$ ipython --no-banner

In [1]: import numpy as np

In [2]: np.set_printoptions(precision=2, suppress=True, linewidth=100, sign=" ")

In [3]: A = np.array([[-5, 4, 4, -8],
   ...:     [1, -3, 3, -7],
   ...:     [5, 0, 4, -5],
   ...:     [5, 6, -1, -4],
   ...:     [7, -7, -7, -4],
   ...:     [7, -9, -2, 4],
   ...:     [4, -7, -1, 7],
   ...:     [2, -9, -7, -4],
   ...:     [-4, -8, 4, -5],
   ...:     [-5, 8, 0, -1],
   ...:     [-4, -3, 9, -3],
   ...:     [-5, 4, 7, -2]])

In [4]: A[-1] = A[0] + 2 * A[1]

In [5]: print(A)
[[ -5   4   4  -8]
 [  1  -3   3  -7]
 [  5   0   4  -5]
 [  5   6  -1  -4]
 [  7  -7  -7  -4]
 [  7  -9  -2   4]
 [  4  -7  -1   7]
 [  2  -9  -7  -4]
 [ -4  -8   4  -5]
 [ -5   8   0  -1]
 [ -4  -3   9  -3]
 [ -3  -2  10 -22]]

In [6]: A.reshape(2, -1)
Out[6]: 
array([[ -5,   4,   4,  -8,   1,  -3,   3,  -7,   5,   0,   4,  -5,   5,   6,  -1,  -4,   7,  -7,
         -7,  -4,   7,  -9,  -2,   4],
       [  4,  -7,  -1,   7,   2,  -9,  -7,  -4,  -4,  -8,   4,  -5,  -5,   8,   0,  -1,  -4,  -3,
          9,  -3,  -3,  -2,  10, -22]])

In [7]: A.reshape(-1, 2)
Out[7]: 
array([[ -5,   4],
       [  4,  -8],
       [  1,  -3],
       [  3,  -7],
       [  5,   0],
       [  4,  -5],
       [  5,   6],
       [ -1,  -4],
       [  7,  -7],
       [ -7,  -4],
       [  7,  -9],
       [ -2,   4],
       [  4,  -7],
       [ -1,   7],
       [  2,  -9],
       [ -7,  -4],
       [ -4,  -8],
       [  4,  -5],
       [ -5,   8],
       [  0,  -1],
       [ -4,  -3],
       [  9,  -3],
       [ -3,  -2],
       [ 10, -22]])

In [8]: T = A.reshape(12, 2, -1)

In [9]: T.shape
Out[9]: (12, 2, 2)

In [10]: print(np.einsum("ihd,ihd->ih", T, T))
[[  41   80]
 [  10   58]
 [  25   41]
 [  61   17]
 [  98   65]
 [ 130   20]
 [  65   50]
 [  85   65]
 [  80   41]
 [  89    1]
 [  25   90]
 [  13  584]]

In [11]: A.mean(axis=0)
Out[11]: array([ 0.83, -2.5 ,  1.33, -4.33])

In [12]: A.sum(axis=1)
Out[12]: array([ -5,  -6,   4,   6, -11,   0,   3, -18, -13,   2,  -1, -17])

In [13]: print(np.unravel_index(np.abs(A).argmax(), A.shape))
(np.int64(11), np.int64(3))

In [14]: np.linalg.svd(A, compute_uv=False)
Out[14]: array([ 31.1 ,  23.4 ,  14.73,  10.13])

In [15]: print(np.abs(A).max())
22

In [16]: np.count_nonzero(A)
Out[16]: np.int64(46)

In [17]: np.round(np.linalg.norm(A), 2)
Out[17]: np.float64(42.83)

In [18]: Xc = A - A.mean(axis=0)

In [19]: Uu, s, Vt = np.linalg.svd(Xc, full_matrices=False)

In [20]: np.round((s ** 2).sum() ** 2 / (s ** 4).sum(), 2)
Out[20]: np.float64(2.53)

In [21]: Vt[0] * np.sign(Vt[0, np.abs(Vt[0]).argmax()])
Out[21]: array([ 0.4 , -0.36, -0.49,  0.69])

In [22]: np.linalg.matrix_rank(Xc)
Out[22]: np.int64(4)

In [23]: s ** 2 / (s ** 2).sum()
Out[23]: array([ 0.56,  0.23,  0.14,  0.07])

In [24]: np.abs(Vt[0]).argmax()
Out[24]: np.int64(3)

In [25]: (np.sign(Uu[:, 0]) == np.sign(Uu[0, 0])).astype(int)
Out[25]: array([ 1,  1,  1,  0,  0,  0,  0,  0,  1,  1,  1,  1])

In [26]: Xc = A - A.mean(axis=0)

In [27]: vecs = np.linalg.svd(Xc)[2][:2]

In [28]: B = Xc - Xc @ vecs.T @ vecs

In [29]: np.diag(vecs.T @ vecs)
Out[29]: array([ 0.18,  0.85,  0.25,  0.72])

In [30]: np.linalg.norm(B, axis=1).round(6).argmax()
Out[30]: np.int64(10)

In [31]: W0 = 0.9 ** np.abs(np.subtract.outer(np.arange(7), np.arange(7)))

In [32]: W0
Out[32]: 
array([[ 1.  ,  0.9 ,  0.81,  0.73,  0.66,  0.59,  0.53],
       [ 0.9 ,  1.  ,  0.9 ,  0.81,  0.73,  0.66,  0.59],
       [ 0.81,  0.9 ,  1.  ,  0.9 ,  0.81,  0.73,  0.66],
       [ 0.73,  0.81,  0.9 ,  1.  ,  0.9 ,  0.81,  0.73],
       [ 0.66,  0.73,  0.81,  0.9 ,  1.  ,  0.9 ,  0.81],
       [ 0.59,  0.66,  0.73,  0.81,  0.9 ,  1.  ,  0.9 ],
       [ 0.53,  0.59,  0.66,  0.73,  0.81,  0.9 ,  1.  ]])

In [33]: r0 = np.array([3, 4])

In [34]: np.round(np.cross(W0[5, :3], W0[4, :3]), 2) + 0
Out[34]: array([ 0.,  0.,  0.])

In [35]: print(np.polyval(r0, W0[5]))
[ 5.77  5.97  6.19  6.43  6.7   7.    6.7 ]

In [36]: np.trace(W0)
Out[36]: np.float64(7.0)

In [37]: np.allclose(W0 @ W0.T, W0.T @ W0)
Out[37]: True

In [38]: np.allclose(W0, W0.T)
Out[38]: True

In [39]: (W0 + W0.T) / 2
Out[39]: 
array([[ 1.  ,  0.9 ,  0.81,  0.73,  0.66,  0.59,  0.53],
       [ 0.9 ,  1.  ,  0.9 ,  0.81,  0.73,  0.66,  0.59],
       [ 0.81,  0.9 ,  1.  ,  0.9 ,  0.81,  0.73,  0.66],
       [ 0.73,  0.81,  0.9 ,  1.  ,  0.9 ,  0.81,  0.73],
       [ 0.66,  0.73,  0.81,  0.9 ,  1.  ,  0.9 ,  0.81],
       [ 0.59,  0.66,  0.73,  0.81,  0.9 ,  1.  ,  0.9 ],
       [ 0.53,  0.59,  0.66,  0.73,  0.81,  0.9 ,  1.  ]])

In [40]: np.sort(np.abs(np.linalg.eigvals(W0)))
Out[40]: array([ 0.06,  0.06,  0.09,  0.13,  0.26,  0.81,  5.6 ])

In [41]: round(np.abs(np.linalg.eigvals(W0)).max(), 2)
Out[41]: np.float64(5.6)

In [42]: O, r_ = np.linalg.qr(W0)

In [43]: O @ r_
Out[43]: 
array([[ 1.  ,  0.9 ,  0.81,  0.73,  0.66,  0.59,  0.53],
       [ 0.9 ,  1.  ,  0.9 ,  0.81,  0.73,  0.66,  0.59],
       [ 0.81,  0.9 ,  1.  ,  0.9 ,  0.81,  0.73,  0.66],
       [ 0.73,  0.81,  0.9 ,  1.  ,  0.9 ,  0.81,  0.73],
       [ 0.66,  0.73,  0.81,  0.9 ,  1.  ,  0.9 ,  0.81],
       [ 0.59,  0.66,  0.73,  0.81,  0.9 ,  1.  ,  0.9 ],
       [ 0.53,  0.59,  0.66,  0.73,  0.81,  0.9 ,  1.  ]])

In [44]: print(O.shape, r_.shape)
(7, 7) (7, 7)

In [45]: np.round(O.T @ O, 2) + 0
Out[45]: 
array([[ 1.,  0.,  0.,  0.,  0.,  0.,  0.],
       [ 0.,  1.,  0.,  0.,  0.,  0.,  0.],
       [ 0.,  0.,  1.,  0.,  0.,  0.,  0.],
       [ 0.,  0.,  0.,  1.,  0.,  0.,  0.],
       [ 0.,  0.,  0.,  0.,  1.,  0.,  0.],
       [ 0.,  0.,  0.,  0.,  0.,  1.,  0.],
       [ 0.,  0.,  0.,  0.,  0.,  0.,  1.]])

In [46]: np.round(abs(r_[0, 0]), 2), round(float(np.linalg.norm(W0[:, 0])), 2)
Out[46]: (np.float64(2.01), 2.01)

In [47]: np.round(np.trace(O @ O.T), 2)
Out[47]: np.float64(7.0)

In [48]: F = np.array([[9.05, 2.0, 8.0, 5.0, 2.0, 0.0, 7.0],
    ...:     [0.0, 2.05, 0.0, 0.0, 8.0, -3.0, -2.0],
    ...:     [-4.0, 0.0, 6.05, -2.0, -5.0, 1.0, -2.0],
    ...:     [5.0, 2.0, 8.0, -5.95, 4.0, -6.0, 2.0],
    ...:     [-4.0, -8.0, -6.0, 5.0, 9.05, 9.0, 3.0],
    ...:     [3.0, 2.0, 1.0, 3.0, -9.0, 4.05, -7.0],
    ...:     [9.0, 2.0, 8.0, 5.0, 2.0, 0.0, 7.05]])

In [49]: F
Out[49]: 
array([[ 9.05,  2.  ,  8.  ,  5.  ,  2.  ,  0.  ,  7.  ],
       [ 0.  ,  2.05,  0.  ,  0.  ,  8.  , -3.  , -2.  ],
       [-4.  ,  0.  ,  6.05, -2.  , -5.  ,  1.  , -2.  ],
       [ 5.  ,  2.  ,  8.  , -5.95,  4.  , -6.  ,  2.  ],
       [-4.  , -8.  , -6.  ,  5.  ,  9.05,  9.  ,  3.  ],
       [ 3.  ,  2.  ,  1.  ,  3.  , -9.  ,  4.05, -7.  ],
       [ 9.  ,  2.  ,  8.  ,  5.  ,  2.  ,  0.  ,  7.05]])

In [50]: rng = np.random.default_rng(53365)

In [51]: labels = rng.permutation(7)

In [52]: labels
Out[52]: array([ 1,  2,  5,  6,  0,  4,  3])

In [53]: B = F[labels][:, labels]

In [54]: np.sort(np.abs(np.linalg.eigvals(B)))
Out[54]: array([  0.05,   2.3 ,   4.79,  10.75,  10.75,  13.35,  13.35])

In [55]: print(np.allclose(B, F))
False

In [56]: B
Out[56]: 
array([[ 2.05,  0.  , -3.  , -2.  ,  0.  ,  8.  ,  0.  ],
       [ 0.  ,  6.05,  1.  , -2.  , -4.  , -5.  , -2.  ],
       [ 2.  ,  1.  ,  4.05, -7.  ,  3.  , -9.  ,  3.  ],
       [ 2.  ,  8.  ,  0.  ,  7.05,  9.  ,  2.  ,  5.  ],
       [ 2.  ,  8.  ,  0.  ,  7.  ,  9.05,  2.  ,  5.  ],
       [-8.  , -6.  ,  9.  ,  3.  , -4.  ,  9.05,  5.  ],
       [ 2.  ,  8.  , -6.  ,  2.  ,  5.  ,  4.  , -5.95]])

In [57]: round(np.linalg.det(B), 2), np.round(np.linalg.det(F[labels]), 2)
Out[57]: (np.float64(-11353.09), np.float64(11353.09))

In [58]: round(float(np.trace(B)), 2)
Out[58]: 31.35
